$ python3 -q
>>> import numpy as np
>>> from numpy import linalg as LA
>>> np.set_printoptions(suppress=True, linewidth=140)
>>> data = np.load("data.npy")
>>> data
array([[2, 0, 0, 0],
       [2, 4, 0, 0],
       [0, 0, 2, 0],
       [0, 0, 2, 4]])
>>> x0 = np.array([-5, -7, -5, -6])
>>> h = np.maximum(data @ x0, 0)
>>> np.maximum(data @ (3 * x0), 0)
array([0, 0, 0, 0])
>>> data * (h > 1e-9)[:, None]
array([[0, 0, 0, 0],
       [0, 0, 0, 0],
       [0, 0, 0, 0],
       [0, 0, 0, 0]])
>>> data.T @ h
array([0, 0, 0, 0])
>>> x0 = np.array([3, 1, 2, 1])
>>> target = data @ x0
>>> target
array([ 6, 10,  4,  8])
>>> np.round(LA.solve(data, target + data[:, 1]), 4)
array([3., 2., 2., 1.])
>>> np.round(LA.solve(data.T, data[1]), 4)
array([0., 1., 0., 0.])
>>> np.round(LA.solve(data, data[:, 0]), 4)
array([1., 0., 0., 0.])
>>> hat = np.triu(np.array([[2, 1, 0, -1], [-2, 1, -2, 2], [-1, 1, -1, -2], [-2, 2, 2, 2]]), 1) + np.eye(4)
>>> A2 = hat @ data @ LA.inv(hat)
>>> np.trace(A2), np.trace(data)
(np.float64(12.0), np.int64(12))
>>> LA.matrix_rank(A2)
np.int64(4)
>>> round(float(LA.det(A2)), 4)
64.0
>>> A2
array([[  4.,   0.,  -2.,  -4.],
       [  2.,   2.,   4.,  14.],
       [  0.,   0.,  -2., -12.],
       [  0.,   0.,   2.,   8.]])
>>> np.poly(A2)
array([  1., -12.,  52., -96.,  64.])
>>> rng = np.random.default_rng(83)
>>> labels = rng.integers(0, 2, 3)
>>> K = np.array([[1, 1, -2], [-2, 1, -1], [0, -2, -2]]) * (labels[:, None] == labels)
>>> K
array([[ 1,  0, -2],
       [ 0,  1,  0],
       [ 0,  0, -2]])
>>> K @ K
array([[1, 0, 2],
       [0, 1, 0],
       [0, 0, 4]])
>>> LA.matrix_rank(K - K[0, 0] * np.eye(3))
np.int64(1)
>>> np.prod(np.diag(K)), round(float(LA.det(K)), 4)
(np.int64(-2), -2.0)
>>> A2 = K[0, 0] * K[1:] - np.outer(K[1:, 0], K[0])
>>> A2
array([[ 0,  1,  0],
       [ 0,  0, -2]])
>>> LA.matrix_rank(A2), LA.matrix_rank(K)
(np.int64(2), np.int64(3))
>>> q = K.astype(float).copy()
>>> for j in range(3):
...     q[:, j] -= q[:, :j] @ (q[:, :j].T @ q[:, j])
...     q[:, j] /= LA.norm(q[:, j])
... 
>>> q.T @ q
array([[1., 0., 0.],
       [0., 1., 0.],
       [0., 0., 1.]])
>>> q
array([[ 1.,  0.,  0.],
       [ 0.,  1.,  0.],
       [ 0.,  0., -1.]])
>>> u = np.array([2, -3, 1, 2])
>>> A2 = data + np.outer(u, np.eye(4)[2])
>>> A2
array([[ 2.,  0.,  2.,  0.],
       [ 2.,  4., -3.,  0.],
       [ 0.,  0.,  3.,  0.],
       [ 0.,  0.,  4.,  4.]])
>>> LA.matrix_rank(A2 - data)
np.int64(1)
>>> E = np.load("sample11.npy")
>>> E
array([[-2, -6,  2,  0],
       [ 0,  0,  0,  0]])
>>> left, s, Vh = LA.svd(E)
>>> np.argmax(s[:-1] / (s[1:] + 1e-6)) + 1
np.int64(1)
>>> A2 = left[:, :1] @ np.diag(s[:1]) @ Vh[:1]
>>> LA.matrix_rank(A2)
np.int64(1)
>>> np.round(LA.norm(E - A2, 2), 4), s[1]
(np.float64(0.0), np.float64(0.0))
>>> A2.round(4)
array([[-2., -6.,  2.,  0.],
       [ 0.,  0.,  0.,  0.]])
>>> np.round(np.abs(E - A2).max(), 4)
np.float64(0.0)
>>> def softmax(z):
...     e = np.exp(z - z.max(axis=-1, keepdims=True))
...     return e / e.sum(axis=-1, keepdims=True)
... 
>>> softmax(A2).sum(axis=1)
array([1., 1.])
>>> np.round(softmax(A2[0] + -1), 4)
array([0.0159, 0.0003, 0.8666, 0.1173])
>>> np.round(softmax(A2[0]), 4)
array([0.0159, 0.0003, 0.8666, 0.1173])
>>> S = A2 @ A2.T / np.sqrt(4)
>>> np.round(softmax(S)[0] @ A2, 4)
array([-2., -6.,  2.,  0.])
>>> softmax(S).round(6).argmax(axis=1)
array([0, 0])
>>> rk = LA.matrix_rank(E)
>>> rk
np.int64(1)
>>> ns = LA.svd(E)[2][rk:].T
>>> np.round(ns @ ns.T, 4)
array([[ 0.9091, -0.2727,  0.0909,  0.    ],
       [-0.2727,  0.1818,  0.2727,  0.    ],
       [ 0.0909,  0.2727,  0.9091,  0.    ],
       [ 0.    ,  0.    ,  0.    ,  1.    ]])
>>> [int(LA.matrix_rank(E[:i])) for i in range(1, len(E) + 1)]
[1, 1]
>>> [int(LA.matrix_rank(np.delete(E, i, axis=0))) for i in range(2)]
[0, 1]
>>> np.round(E @ ns, 4) + 0
array([[0., 0., 0.],
       [0., 0., 0.]])
>>> np.allclose(E @ ns, 0)
True
>>> A2 = data / np.sqrt((data ** 2).mean(axis=1, keepdims=True))
>>> LA.matrix_rank(A2) == LA.matrix_rank(data)
np.True_
>>> A2[2]
array([0., 0., 2., 0.])
>>> np.round(LA.norm(A2, axis=1), 4)
array([2., 2., 2., 2.])
>>> X = np.load("dump.npy")
>>> X.round(4)
array([[-2.288 ,  1.5995, -1.0985],
       [-0.0445,  2.6283, -1.4456],
       [ 1.9131,  2.0993, -0.9661],
       [ 2.8785, -0.592 ,  0.6032],
       [ 1.1849,  2.4633, -1.2362],
       [-2.9857,  0.0061, -0.2923],
       [ 0.363 , -2.5962,  1.4588],
       [ 2.7225,  1.1972, -0.3931],
       [-2.9569,  0.2652, -0.4316],
       [ 0.0579,  2.6323, -1.4379],
       [-1.9177,  1.9396, -1.2492]])
>>> LA.matrix_rank(X, rtol=0.1)
np.int64(2)
>>> [round(float(x), 4) for x in LA.svd(X, compute_uv=False)[:3]]
[7.2703, 6.7928, 0.0]
>>> labels = X[:, 2] > np.median(X[:, 2])
>>> u = X[labels].mean(axis=0) - X[~labels].mean(axis=0)
>>> ((X - X.mean(axis=0)) @ u > 0).astype(int)
array([0, 0, 0, 1, 0, 1, 1, 1, 1, 0, 0])
>>> (((X - X.mean(axis=0)) @ u > 0) == labels).mean()
np.float64(1.0)
>>> left, s, Vh = LA.svd(X)
>>> vecs = Vh[:(s > 1e-8).sum()]
>>> x0 = X[6] + 5 * X[7] + rng.integers(2) * np.eye(3)[2]
>>> x0.round(4)
array([13.9757,  3.3898, -0.5064])
>>> np.round(vecs.T @ vecs, 4)
array([[ 0.9929,  0.0405,  0.0739],
       [ 0.0405,  0.7705, -0.4186],
       [ 0.0739, -0.4186,  0.2367]])
>>> LA.matrix_rank(np.vstack([X, x0]))
np.int64(2)
>>> np.allclose(vecs.T @ vecs @ x0, x0)
True
>>> d = LA.norm(X[:, None] - X[None], axis=-1)
>>> d[6].round(4)
array([5.5831, 5.9914, 5.5073, 3.3282, 5.7911, 4.5883, 0.    , 4.836 , 4.7732, 5.9851, 5.7539])
>>> LA.matrix_rank(d ** 2)
np.int64(3)
>>> d.shape
(11, 11)
>>> np.round(LA.norm(X, axis=1), 4)
array([3., 3., 3., 3., 3., 3., 3., 3., 3., 3., 3.])
>>> d[6].round(6).argsort(kind="stable")[:4]
array([6, 3, 5, 8])
>>> np.unravel_index(d.round(6).argmax(), d.shape)
(np.int64(1), np.int64(6))
